$ python3 -q
>>> import numpy as np
>>> import numpy.linalg as la
>>> np.set_printoptions(precision=3, suppress=True, linewidth=140)
>>> arr = np.loadtxt("m.csv", delimiter=",")
>>> arr
array([[0., 1., 1., 0.],
       [1., 0., 0., 0.],
       [1., 0., 0., 0.],
       [0., 0., 0., 0.]])
>>> [round(float(la.det(arr[:i, :i])), 2) + 0 for i in range(1, 5)]
[0.0, -1.0, 0.0, 0.0]
>>> E = np.load("layer18.npy")
>>> E
array([[ 2.551,  1.041,  1.784,  0.074],
       [ 4.47 ,  5.717,  3.444,  0.746],
       [ 6.839,  4.577,  5.296, -2.351],
       [-0.088, -2.667,  2.166,  1.662],
       [ 0.533,  1.625, -1.667, -1.664],
       [-0.021,  0.36 , -3.112, -1.183],
       [-5.451, -3.938, -1.542,  1.949],
       [-0.129, -0.504,  1.603,  0.534],
       [-0.026,  0.376,  0.   , -0.588],
       [-0.95 , -1.071, -3.704, -2.636],
       [ 1.878,  0.374, -0.223, -1.762],
       [ 2.838,  4.401, -4.118, -3.078],
       [-5.945, -3.558, -1.811,  2.217],
       [ 3.129,  5.767,  0.19 , -2.169],
       [ 0.865, -3.034,  2.563,  2.543],
       [ 1.87 ,  4.686, -1.574, -2.178],
       [-1.524, -2.633, -2.168, -0.291]])
>>> G = np.cov(E, rowvar=False)
>>> round(np.corrcoef(E[:, 2], E[:, 1])[0, 1], 3)
np.float64(0.193)
>>> np.argwhere(np.triu(np.abs(np.corrcoef(E.T)) > 0.8, 1))
array([[0, 1]])
>>> np.corrcoef(E.T)
array([[ 1.   ,  0.82 ,  0.525, -0.537],
       [ 0.82 ,  1.   ,  0.193, -0.67 ],
       [ 0.525,  0.193,  1.   ,  0.331],
       [-0.537, -0.67 ,  0.331,  1.   ]])
>>> W0 = np.loadtxt("run8.csv", delimiter=",")
>>> W0
array([[ 0.355, -1.885, -1.386, -1.012],
       [ 0.2  ,  0.   , -0.3  , -0.6  ],
       [-0.4  , -1.2  , -1.4  , -0.5  ],
       [ 0.4  , -1.9  , -1.4  , -1.   ]])
>>> w1 = np.array([[1, 2], [1, 2], [0, 0], [1, 0]])
>>> b = np.array([-1, -1])
>>> H = np.maximum(W0 @ w1 + b, 0)
>>> H
array([[0., 0.],
       [0., 0.],
       [0., 0.],
       [0., 0.]])
>>> basis = np.array([[8, -5], [-3, 2]])
>>> (H @ basis).round(6).argmax(axis=1)
array([0, 0, 0, 0])
>>> round(float(la.norm(arr, 2) / la.norm(arr)), 3)
0.707
>>> np.argsort(-la.norm(arr, axis=0).round(6), kind="stable")[:3]
array([0, 1, 2])
>>> round(la.det(W0), 3)
np.float64(-0.041)
>>> np.sort(np.abs(la.eigvals(W0)))
array([0.158, 0.158, 0.637, 2.582])
>>> (W0 + W0.T) / 2
array([[ 0.355, -0.843, -0.893, -0.306],
       [-0.843,  0.   , -0.75 , -1.25 ],
       [-0.893, -0.75 , -1.4  , -0.95 ],
       [-0.306, -1.25 , -0.95 , -1.   ]])
>>> vec = np.array([1, 3, 2, 1])
>>> y = W0 @ vec
>>> b, lr = np.zeros(4), 1 / la.norm(W0, 2) ** 2
>>> for i in range(4):
...     b -= lr * W0.T @ (W0 @ b - y)
...     if i % 1 == 0: print(i, round(la.norm(W0 @ b - y), 3))
... 
0 0.864
1 0.834
2 0.805
3 0.776
>>> round(la.cond(W0), 3)
np.float64(162.042)
>>> b
array([-0.16 ,  2.581,  2.175,  1.281])
>>> K = np.array([[2, 2, 0, 0, 2], [2, 3, 2, 3, 3], [0, 3, 3, 2, 3]])
>>> K[:, 1] = 2 * K[:, 0]
>>> K
array([[2, 4, 0, 0, 2],
       [2, 4, 2, 3, 3],
       [0, 0, 3, 2, 3]])
>>> vec = np.array([1, -1, 2, -3, -3])
>>> (K @ vec).argmax()
np.int64(0)
>>> (K * vec).sum(axis=1)
array([ -8, -16,  -9])
>>> K @ np.eye(5)[0]
array([2., 2., 0.])
>>> K @ vec
array([ -8, -16,  -9])
>>> K @ np.ones(5)
array([ 8., 14.,  8.])
>>> la.norm(K @ vec) <= la.norm(K, 2) * la.norm(vec) + 1e-9
np.True_
>>> A = np.load("x.npy")
>>> A
array([[-0.577,  0.566,  0.588],
       [-0.577, -0.793,  0.196],
       [ 0.577, -0.226,  0.784]])
>>> np.round(A.T @ A, 3) + 0
array([[1., 0., 0.],
       [0., 1., 0.],
       [0., 0., 1.]])
>>> la.norm(A, axis=0)
array([1., 1., 1.])
>>> np.round(A @ A.T, 3) + 0
array([[1., 0., 0.],
       [0., 1., 0.],
       [0., 0., 1.]])
>>> np.round(A[:, 2] @ A[:, 1], 3)
np.float64(0.0)
>>> u = np.array([-3, -2, -1])
>>> np.cross(A[2, :3], A[0, :3])
array([-0.577, -0.793,  0.196])
>>> (A - A.T) / 2
array([[ 0.   ,  0.572,  0.005],
       [-0.572,  0.   ,  0.211],
       [-0.005, -0.211,  0.   ]])
>>> la.matrix_power(A, 4)
array([[-0.644, -0.472,  0.603],
       [ 0.46 , -0.868, -0.188],
       [ 0.612,  0.156,  0.775]])
>>> round(np.abs(la.eigvals(A)).max(), 3)
np.float64(1.0)
>>> np.allclose(A, A.T)
False
>>> np.round(la.det(A), 3)
np.float64(1.0)
>>> np.sort(np.abs(la.eigvals(A)))
array([1., 1., 1.])
>>> round(float(np.trace(A)), 3)
-0.585
>>> A @ A
array([[ 0.346, -0.909,  0.233],
       [ 0.904,  0.257, -0.341],
       [ 0.25 ,  0.329,  0.911]])
>>> np.allclose(A @ A.T, A.T @ A)
True
>>> other = np.array([[0, -2], [-1, 2]])
>>> basis = np.kron(other, A)
>>> basis.shape
(6, 6)
>>> other = A / np.sqrt((A ** 2).mean(axis=1, keepdims=True))
>>> other[2]
array([ 1.   , -0.392,  1.359])
>>> A - A.mean(axis=1, keepdims=True)
array([[-0.77 ,  0.374,  0.396],
       [-0.186, -0.401,  0.587],
       [ 0.199, -0.605,  0.406]])
>>> la.matrix_rank(A - A.mean(axis=1, keepdims=True))
np.int64(2)
>>> la.norm(other, axis=1)
array([1.732, 1.732, 1.732])
